% ipython --no-banner

In [1]: import numpy as np

In [2]: np.set_printoptions(precision=3, suppress=True, linewidth=140, legacy="1.25")

In [3]: X = np.loadtxt("x.csv", delimiter=",")

In [4]: X
Out[4]: 
array([[ 0.053,  0.947,  0.316],
       [ 0.947,  0.053, -0.316],
       [ 0.316, -0.316,  0.895]])

In [5]: # symmetric, so the eigenvalues are real

In [6]: rng = np.random.default_rng(1783)

In [7]: z = rng.permutation(3)

In [8]: B = X[:, z] * rng.choice([-1, 1], 3)

In [9]: B
Out[9]: 
array([[-0.947,  0.316, -0.053],
       [-0.053, -0.316, -0.947],
       [ 0.316,  0.895, -0.316]])

In [10]: left, _, vt = np.linalg.svd(X.T @ B)

In [11]: np.round(left @ vt, 3) + 0
Out[11]: 
array([[ 0.,  0., -1.],
       [-1.,  0.,  0.],
       [ 0.,  1.,  0.]])

In [12]: np.round(np.linalg.lstsq(X, B)[0], 3) + 0
Out[12]: 
array([[ 0.,  0., -1.],
       [-1.,  0.,  0.],
       [ 0.,  1.,  0.]])

In [13]: z
Out[13]: array([1, 2, 0])

In [14]: x0 = np.array([1, 8, 4])

In [15]: B.T @ (B @ x0)
Out[15]: array([1., 8., 4.])

In [16]: [p for p in range(1, 25) if np.allclose(np.linalg.matrix_power(B, p), np.eye(3))]
Out[16]: []

In [17]: 3 - np.linalg.matrix_rank(B - np.eye(3), tol=1e-8)
Out[17]: 0

In [18]: np.sort(np.abs(np.degrees(np.angle(np.linalg.eigvals(B)))))
Out[18]: array([106.826, 106.826, 180.   ])

In [19]: round(np.linalg.det(B), 3)
Out[19]: -1.0

In [20]: np.linalg.pinv(X)
Out[20]: 
array([[ 0.053,  0.947,  0.316],
       [ 0.947,  0.053, -0.316],
       [ 0.316, -0.316,  0.895]])

In [21]: np.linalg.norm(X, axis=0)
Out[21]: array([1., 1., 1.])

In [22]: np.linalg.svd(X, compute_uv=False)
Out[22]: array([1., 1., 1.])

In [23]: np.round(X @ X.T, 3) + 0
Out[23]: 
array([[1., 0., 0.],
       [0., 1., 0.],
       [0., 0., 1.]])

In [24]: np.round(X.T @ X, 3) + 0
Out[24]: 
array([[1., 0., 0.],
       [0., 1., 0.],
       [0., 0., 1.]])

In [25]: x0 = np.array([-3, 0, 1])

In [26]: np.sort(np.abs(np.degrees(np.angle(np.linalg.eigvals(X)))))
Out[26]: array([  0.,   0., 180.])

In [27]: np.round(np.linalg.det(X), 3)
Out[27]: -1.0

In [28]: 3 - np.linalg.matrix_rank(X - np.eye(3), tol=1e-8)
Out[28]: 2

In [29]: np.round(X.T @ (X @ x0), 3) + 0
Out[29]: array([-3.,  0.,  1.])

In [30]: mat = np.load("dump.npy")

In [31]: mat
Out[31]: 
array([[ 1, -1,  1, -1, -1,  1, -1,  1],
       [ 1,  1, -1, -1, -1, -1,  1,  1],
       [ 1, -1, -1,  1, -1,  1,  1, -1],
       [ 1, -1,  1, -1,  1, -1,  1, -1],
       [ 1,  1,  1,  1, -1, -1, -1, -1]])

In [32]: B = mat + rng.integers(-2, 3, (5, 1)) @ rng.integers(-2, 3, (1, 8))

In [33]: B
Out[33]: 
array([[ 1, -1,  1, -1, -1,  1, -1,  1],
       [ 2,  2, -2,  0,  1, -3,  2,  1],
       [ 0, -2,  0,  0, -3,  3,  0, -1],
       [-1, -3,  3, -3, -3,  3, -1, -1],
       [-1, -1,  3, -1, -5,  3, -3, -1]])

In [34]: np.linalg.matrix_rank(B - mat, tol=1e-8)
Out[34]: 1

In [35]: W0 = np.loadtxt("data.csv", delimiter=",")

In [36]: W0
Out[36]: 
array([[-2., -3.,  0., -3.,  0.,  0.,  0., -3.,  0.],
       [-3., -2.,  0., -3.,  0.,  0.,  0., -3.,  0.],
       [ 0.,  0., -2.,  0., -3., -3., -3.,  0., -3.],
       [-3., -3.,  0., -2.,  0.,  0.,  0., -3.,  0.],
       [ 0.,  0., -3.,  0., -2., -3., -3.,  0., -3.],
       [ 0.,  0., -3.,  0., -3., -2., -3.,  0., -3.],
       [ 0.,  0., -3.,  0., -3., -3., -2.,  0., -3.],
       [-3., -3.,  0., -3.,  0.,  0.,  0., -2.,  0.],
       [ 0.,  0., -3.,  0., -3., -3., -3.,  0., -2.]])

In [37]: # equal to its transpose

In [38]: gram = W0.T @ W0

In [39]: np.linalg.eigvalsh(gram)[::-1]
Out[39]: array([196., 121.,   1.,   1.,   1.,   1.,   1.,   1.,   1.])

In [40]: (W0 @ W0.T).shape
Out[40]: (9, 9)

In [41]: np.trace(gram), (W0 ** 2).sum()
Out[41]: (324.0, 324.0)

In [42]: u, r1 = W0[6], W0[2]

In [43]: u @ r1
Out[43]: 39.0

In [44]: u @ u
Out[44]: 40.0

In [45]: p = (u @ r1) / (u @ u) * u

In [46]: r1 - p
Out[46]: array([ 0.   ,  0.   ,  0.925,  0.   , -0.075, -0.075, -1.05 ,  0.   , -0.075])

In [47]: B = W0 + rng.integers(-2, 3, (9, 2)) @ rng.integers(-2, 3, (2, 9))

In [48]: B
Out[48]: 
array([[ 0., -6.,  4.,  3., -3.,  5.,  4., -3.,  4.],
       [-1., -5.,  4.,  3., -3.,  5.,  4., -3.,  4.],
       [ 0.,  4., -4., -4.,  1., -7., -5.,  0., -5.],
       [-5.,  0., -4., -8.,  3., -5., -4., -3., -4.],
       [ 2.,  1., -1.,  2., -1., -2., -1.,  0., -1.],
       [-2., -1., -5., -2., -4., -3., -5.,  0., -5.],
       [ 4.,  2.,  1.,  4., -1., -1.,  2.,  0.,  1.],
       [-1., -6.,  4.,  3., -3.,  5.,  4., -2.,  4.],
       [-4.,  0., -8., -6., -3., -7., -8.,  0., -7.]])

In [49]: np.linalg.matrix_rank(B - W0, tol=1e-8)
Out[49]: 2

In [50]: np.abs(B - W0).sum(axis=1)
Out[50]: array([31., 31., 22., 31., 13., 13., 26., 31., 29.])

In [51]: np.round(np.linalg.svd(B - W0, compute_uv=False), 3) + 0
Out[51]: array([28.095,  9.575,  0.   ,  0.   ,  0.   ,  0.   ,  0.   ,  0.   ,  0.   ])
